In [1]: import numpy as np

In [2]: from numpy import linalg as LA

In [3]: np.set_printoptions(precision=4, suppress=True, linewidth=120)

In [4]: def rnd(a):
   ...:     return np.round(a, 4) + 0
   ...: 

In [5]: A = np.load("out6.npy")

In [6]: A
Out[6]: 
array([[1, 8, 5, 8, 6, 5],
       [9, 7, 5, 6, 7, 9],
       [1, 8, 5, 8, 6, 5],
       [0, 9, 2, 7, 4, 1]])

In [7]: W = np.array([[3, 2, -3],
   ...:     [-9, -4, 0],
   ...:     [-9, 5, 4],
   ...:     [1, 5, 1],
   ...:     [-1, -9, 3],
   ...:     [9, 2, 5]])

In [8]: b = np.array([2, 0, 0])

In [9]: act = np.maximum(A @ W + b, 0)

In [10]: (act > 0).astype(int)
Out[10]: 
array([[0, 0, 1],
       [1, 0, 1],
       [0, 0, 1],
       [0, 0, 1]])

In [11]: print(act)
[[ 0  0 68]
 [ 1  0 65]
 [ 0  0 68]
 [ 0  0 32]]

In [12]: (act > 0).mean(axis=0)
Out[12]: array([0.25, 0.  , 1.  ])

In [13]: W2 = np.array([[2, 2], [2, 0], [2, 3]])

In [14]: W @ W2
Out[14]: 
array([[  4,  -3],
       [-26, -18],
       [  0,  -6],
       [ 14,   5],
       [-14,   7],
       [ 32,  33]])

In [15]: (act @ W2).round(6).argmax(axis=1)
Out[15]: array([1, 1, 1, 1])

In [16]: arr = np.loadtxt("mat.csv", delimiter=",")

In [17]: rnd(arr)
Out[17]: 
array([[ 0.4096, -0.253 , -0.5904, -0.0843, -0.5904, -0.253 ],
       [-0.253 ,  0.8916, -0.253 , -0.0361, -0.253 , -0.1084],
       [-0.5904, -0.253 ,  0.4096, -0.0843, -0.5904, -0.253 ],
       [-0.0843, -0.0361, -0.0843,  0.988 , -0.0843, -0.0361],
       [-0.5904, -0.253 , -0.5904, -0.0843,  0.4096, -0.253 ],
       [-0.253 , -0.1084, -0.253 , -0.0361, -0.253 ,  0.8916]])

In [18]: ev, vecs = LA.eigh(arr)

In [19]: vec = np.array([-1, 2, -1, -2, 2, 0])

In [20]: rnd(LA.eigvalsh(arr[1:, 1:]))
Out[20]: array([-0.4096,  1.    ,  1.    ,  1.    ,  1.    ])

In [21]: rnd(vec @ arr @ vec / (vec @ vec)), rnd(ev[0]), rnd(ev[-1])
Out[21]: (np.float64(0.9862), np.float64(-1.0), np.float64(1.0))

In [22]: X = np.loadtxt("dump.csv", delimiter=",")

In [23]: rnd(X)
Out[23]: 
array([[ 0.6241, -0.2256, -0.3759, -0.3759, -0.5263],
       [-0.2256,  0.8647, -0.2256, -0.2256, -0.3158],
       [-0.3759, -0.2256,  0.6241, -0.3759, -0.5263],
       [-0.3759, -0.2256, -0.3759,  0.6241, -0.5263],
       [-0.5263, -0.3158, -0.5263, -0.5263,  0.2632]])

In [24]: # keeps lengths

In [25]: A2 = np.array([[0, -1], [3, -3], [3, -2], [3, -2], [1, 2]])

In [26]: rnd(np.einsum("ik,kj->ij", X, A2))
Out[26]: 
array([[-3.4586,  0.5038],
       [ 0.9248, -2.0977],
       [-0.4586, -0.4962],
       [-0.4586, -0.4962],
       [-3.8421,  4.1053]])

In [27]: print(LA.matrix_rank(np.vstack([X, A2.T])))
5

In [28]: print(np.vstack([X, A2.T]).shape)
(7, 5)

In [29]: LA.matrix_rank(X @ A2)
Out[29]: np.int64(2)

In [30]: rnd(np.einsum("ik,kj->ji", X, A2))
Out[30]: 
array([[-3.4586,  0.9248, -0.4586, -0.4586, -3.8421],
       [ 0.5038, -2.0977, -0.4962, -0.4962,  4.1053]])

In [31]: rnd(np.einsum("ij->j", X))
Out[31]: array([-0.8797, -0.1278, -0.8797, -0.8797, -1.6316])
